% ipython --no-banner

In [1]: import numpy as np

In [2]: np.set_printoptions(precision=2, suppress=True, linewidth=160, floatmode="fixed")

In [3]: arr = np.load("data.npy")

In [4]: arr
Out[4]: 
array([[ -0.60, -15.00,  -1.10],
       [  0.60, -10.00,   1.30],
       [ -0.30,  12.00,   1.40]])

In [5]: proj = np.triu(np.array([[-2, 2, -3], [-3, -3, 1], [3, 1, 3]]), 1) + np.eye(3)

In [6]: out = proj @ arr @ np.linalg.inv(proj)

In [7]: np.poly(out)
Out[7]: array([  1.00,   9.20, -15.77, -31.59])

In [8]: X = np.load("sample13.npy")

In [9]: X
Out[9]: 
array([[3.00, 1.00, 1.00, 1.00],
       [1.00, 3.00, 1.00, 1.00],
       [1.00, 1.00, 3.00, 1.00],
       [1.00, 1.00, 1.00, 3.00]])

In [10]: # symmetric, so the eigenvalues are real

In [11]: w, evecs = np.linalg.eigh(X)

In [12]: np.linalg.svd(X, compute_uv=False)
Out[12]: array([6.00, 2.00, 2.00, 2.00])

In [13]: np.round(evecs.T @ X @ evecs, 2) + 0
Out[13]: 
array([[2.00, 0.00, 0.00, 0.00],
       [0.00, 2.00, 0.00, 0.00],
       [0.00, 0.00, 2.00, 0.00],
       [0.00, 0.00, 0.00, 6.00]])

In [14]: np.abs(evecs[:, -1]).round(6).argmax()
Out[14]: np.int64(0)

In [15]: np.linalg.eigvalsh(X @ X)
Out[15]: array([ 4.00,  4.00,  4.00, 36.00])

In [16]: w
Out[16]: array([2.00, 2.00, 2.00, 6.00])
